% python3 -q
>>> import numpy as np
>>> np.set_printoptions(precision=1, suppress=True, linewidth=160)
>>> X = np.load("mat.npy")
>>> X
array([[ 0,  0,  3,  3, -9],
       [ 1,  3,  2,  3, -6],
       [ 2,  3,  2,  3, -6],
       [ 0,  1,  2,  3, -6],
       [ 1,  3,  3,  1, -9],
       [ 0,  3,  3,  3, -9]])
>>> U, sig, Vh = np.linalg.svd(X)
>>> sig.round(1) + 0
array([21.4,  3.5,  2.5,  1.2,  0. ])
>>> M2 = U[:, :4] @ np.diag(sig[:4]) @ Vh[:4]
>>> round(np.linalg.norm(X - M2, 2), 1), np.round(sig[4], 1)
(np.float64(0.0), np.float64(0.0))
>>> np.linalg.matrix_rank(M2)
np.int64(4)
>>> th = np.radians(15)
>>> R = np.eye(5)
>>> R[4, 4] = R[1, 1] = np.cos(th)
>>> R[4, 1], R[1, 4] = -np.sin(th), np.sin(th)
>>> R
array([[ 1. ,  0. ,  0. ,  0. ,  0. ],
       [ 0. ,  1. ,  0. ,  0. ,  0.3],
       [ 0. ,  0. ,  1. ,  0. ,  0. ],
       [ 0. ,  0. ,  0. ,  1. ,  0. ],
       [ 0. , -0.3,  0. ,  0. ,  1. ]])
>>> M2 = X @ R.T
>>> M2
array([[ 0. , -2.3,  3. ,  3. , -8.7],
       [ 1. ,  1.3,  2. ,  3. , -6.6],
       [ 2. ,  1.3,  2. ,  3. , -6.6],
       [ 0. , -0.6,  2. ,  3. , -6.1],
       [ 1. ,  0.6,  3. ,  1. , -9.5],
       [ 0. ,  0.6,  3. ,  3. , -9.5]])
>>> np.round(np.linalg.det(R), 1), np.round(np.trace(R), 1)
(np.float64(1.0), np.float64(4.9))
>>> np.abs(M2 - X).max(axis=0)
array([0. , 2.4, 0. , 0. , 0.6])
>>> np.allclose(np.linalg.norm(X, axis=1), np.linalg.norm(M2, axis=1))
True
>>> rank = np.linalg.matrix_rank(X)
>>> rank
np.int64(4)
>>> null = np.linalg.svd(X)[2][rank:].T
>>> null.shape
(5, 1)
>>> [int(np.linalg.matrix_rank(X[:i])) for i in range(1, len(X) + 1)]
[1, 2, 3, 4, 4, 4]
>>> np.round(X @ null, 1) + 0
array([[0.],
       [0.],
       [0.],
       [0.],
       [0.],
       [0.]])
>>> [int(np.linalg.matrix_rank(X[:, :j + 1])) for j in range(5)]
[1, 2, 3, 4, 4]
>>> np.allclose(X @ null, 0)
True
>>> feats = np.array([[2, 5, 1, 1, 4, 5, 5, 4],
...     [1, 5, 3, 4, 5, 3, 3, 4],
...     [5, 5, 5, 2, 0, 5, 0, 2],
...     [5, 3, 1, 3, 0, 2, 5, 2]])
>>> feats
array([[2, 5, 1, 1, 4, 5, 5, 4],
       [1, 5, 3, 4, 5, 3, 3, 4],
       [5, 5, 5, 2, 0, 5, 0, 2],
       [5, 3, 1, 3, 0, 2, 5, 2]])
>>> r0 = np.array([-3, 1, -3])
>>> np.cross(feats[0, :3], feats[2, :3])
array([ 20,  -5, -15])
>>> np.correlate(feats[0], feats[2], "full")
array([ 4, 10, 12, 27, 17, 35, 67, 75, 68, 60, 60, 78, 70, 45, 20])
>>> np.linalg.svd(feats, compute_uv=False)
array([18.2,  6.5,  5. ,  3.1])
>>> np.abs(feats).max()
np.int64(5)
>>> feats.sum(axis=1)
array([27, 28, 24, 21])
>>> np.unravel_index(np.abs(feats).argmax(), feats.shape)
(np.int64(0), np.int64(1))
>>> U, sig, Vh = np.linalg.svd(X)
>>> vecs = Vh[:(sig > 1e-8).sum()]
>>> rng = np.random.default_rng(7785)
>>> x = X[1] + 5 * X[0] + rng.integers(2) * np.eye(5)[1]
>>> x
array([  1.,   4.,  17.,  18., -51.])
>>> np.linalg.matrix_rank(np.vstack([X, x]))
np.int64(4)
>>> np.allclose(vecs.T @ vecs @ x, x)
True
>>> x = np.array([1, 3, 2, 1, 3, 3, 0, 1])
>>> a = np.maximum(feats @ x, 0)
>>> np.flatnonzero(a > 1e-9)
array([0, 1, 2, 3])
>>> feats * (a > 1e-9)[:, None]
array([[2, 5, 1, 1, 4, 5, 5, 4],
       [1, 5, 3, 4, 5, 3, 3, 4],
       [5, 5, 5, 2, 0, 5, 0, 2],
       [5, 3, 1, 3, 0, 2, 5, 2]])
>>> r0 = np.array([0, 2, 2, 1, 0, 2, 0])
>>> g = np.array([-2, 1, -3, 4, 0, 3, 2, 2, 3, -2])
>>> J = np.outer(r0, g)
>>> J
array([[ 0,  0,  0,  0,  0,  0,  0,  0,  0,  0],
       [-4,  2, -6,  8,  0,  6,  4,  4,  6, -4],
       [-4,  2, -6,  8,  0,  6,  4,  4,  6, -4],
       [-2,  1, -3,  4,  0,  3,  2,  2,  3, -2],
       [ 0,  0,  0,  0,  0,  0,  0,  0,  0,  0],
       [-4,  2, -6,  8,  0,  6,  4,  4,  6, -4],
       [ 0,  0,  0,  0,  0,  0,  0,  0,  0,  0]])
>>> # null space of dimension 9
>>> U, sig, Vh = np.linalg.svd(J)
>>> vecs = Vh[:(sig > 1e-8).sum()]
>>> x = J[1] + 5 * J[4] + rng.integers(2) * np.eye(10)[0]
>>> x
array([-4.,  2., -6.,  8.,  0.,  6.,  4.,  4.,  6., -4.])
>>> np.round(np.diag(vecs.T @ vecs), 1) + 0
array([0.1, 0. , 0.2, 0.3, 0. , 0.2, 0.1, 0.1, 0.2, 0.1])
>>> np.linalg.matrix_rank(np.vstack([J, x]))
np.int64(1)
>>> np.argsort(-np.linalg.norm(J, axis=0).round(6), kind="stable")[:3]
array([3, 2, 5])
>>> [round(float(x), 1) for x in np.linalg.svd(J, compute_uv=False)[:3]]
[27.9, 0.0, 0.0]
>>> np.linalg.matrix_rank(J, rtol=0.1)
np.int64(1)
>>> rank = np.linalg.matrix_rank(J)
>>> rank
np.int64(1)
>>> null = np.linalg.svd(J)[2][rank:].T
>>> np.round(null @ null.T, 1) + 0
array([[ 0.9,  0. , -0.1,  0.1,  0. ,  0.1,  0.1,  0.1,  0.1, -0.1],
       [ 0. ,  1. ,  0.1, -0.1,  0. ,  0. ,  0. ,  0. ,  0. ,  0. ],
       [-0.1,  0.1,  0.9,  0.2,  0. ,  0.2,  0.1,  0.1,  0.2, -0.1],
       [ 0.1, -0.1,  0.2,  0.7,  0. , -0.2, -0.1, -0.1, -0.2,  0.1],
       [ 0. ,  0. ,  0. ,  0. ,  1. ,  0. ,  0. ,  0. ,  0. ,  0. ],
       [ 0.1,  0. ,  0.2, -0.2,  0. ,  0.8, -0.1, -0.1, -0.1,  0.1],
       [ 0.1,  0. ,  0.1, -0.1,  0. , -0.1,  0.9, -0.1, -0.1,  0.1],
       [ 0.1,  0. ,  0.1, -0.1,  0. , -0.1, -0.1,  0.9, -0.1,  0.1],
       [ 0.1,  0. ,  0.2, -0.2,  0. , -0.1, -0.1, -0.1,  0.8,  0.1],
       [-0.1,  0. , -0.1,  0.1,  0. ,  0.1,  0.1,  0.1,  0.1,  0.9]])
>>> [int(np.linalg.matrix_rank(J[:, :j + 1])) for j in range(10)]
[1, 1, 1, 1, 1, 1, 1, 1, 1, 1]
>>> [int(np.linalg.matrix_rank(J[:i])) for i in range(1, len(J) + 1)]
[0, 1, 1, 1, 1, 1, 1]
>>> null.shape
(10, 9)
>>> E = np.array([[1, 0, 0, 0, 0],
...     [0, 0, 0, 0, 0],
...     [0, 1, 0, 0, -2],
...     [1, 0, 0, 2, 0],
...     [-3, 0, 0, 0, 3],
...     [0, 0, 0, 0, 0],
...     [0, 2, 0, 0, -3],
...     [0, 0, 3, -3, 0],
...     [0, 0, -3, 0, 0],
...     [0, 0, 0, 0, 0]])
>>> # row 5 repeats row 1
>>> M2 = np.c_[E[:, :2] @ np.array([[1, 3], [-2, 3]]), np.array([0, 1, 0, 0, 2, 3, 2, 0, 0, 1])]
>>> M2
array([[ 1,  3,  0],
       [ 0,  0,  1],
       [-2,  3,  0],
       [ 1,  3,  0],
       [-3, -9,  2],
       [ 0,  0,  3],
       [-4,  6,  2],
       [ 0,  0,  0],
       [ 0,  0,  0],
       [ 0,  0,  1]])
>>> np.linalg.matrix_rank(M2)
np.int64(3)
>>> np.linalg.norm(np.linalg.qr(E)[0].T @ M2, axis=0) ** 2 / ((M2 ** 2).sum(axis=0) + 1e-12)
array([1. , 1. , 0.4])
>>> P = E @ np.linalg.solve(E.T @ E, E.T)
>>> np.linalg.matrix_rank(np.eye(10) - P)
np.int64(5)
>>> np.allclose(P @ P, P)
True
>>> np.diag(P)
array([0.6, 0. , 0.3, 0.6, 1. , 0. , 0.8, 0.8, 0.8, 0. ])
>>> P @ E[:, 2]
array([ 0.,  0.,  0.,  0.,  0.,  0.,  0.,  3., -3.,  0.])
>>> round(float(np.trace(P)), 1)
5.0
>>> P.round(1) + 0
array([[ 0.6,  0. , -0.2,  0.3,  0. ,  0. ,  0.1,  0.2,  0.2,  0. ],
       [ 0. ,  0. ,  0. ,  0. ,  0. ,  0. ,  0. ,  0. ,  0. ,  0. ],
       [-0.2,  0. ,  0.3, -0.1, -0.1,  0. ,  0.3, -0.1, -0.1,  0. ],
       [ 0.3,  0. , -0.1,  0.6,  0. ,  0. ,  0.1, -0.2, -0.2,  0. ],
       [ 0. ,  0. , -0.1,  0. ,  1. ,  0. ,  0.1,  0. ,  0. ,  0. ],
       [ 0. ,  0. ,  0. ,  0. ,  0. ,  0. ,  0. ,  0. ,  0. ,  0. ],
       [ 0.1,  0. ,  0.3,  0.1,  0.1,  0. ,  0.8,  0. ,  0. ,  0. ],
       [ 0.2,  0. , -0.1, -0.2,  0. ,  0. ,  0. ,  0.8, -0.2,  0. ],
       [ 0.2,  0. , -0.1, -0.2,  0. ,  0. ,  0. , -0.2,  0.8,  0. ],
       [ 0. ,  0. ,  0. ,  0. ,  0. ,  0. ,  0. ,  0. ,  0. ,  0. ]])
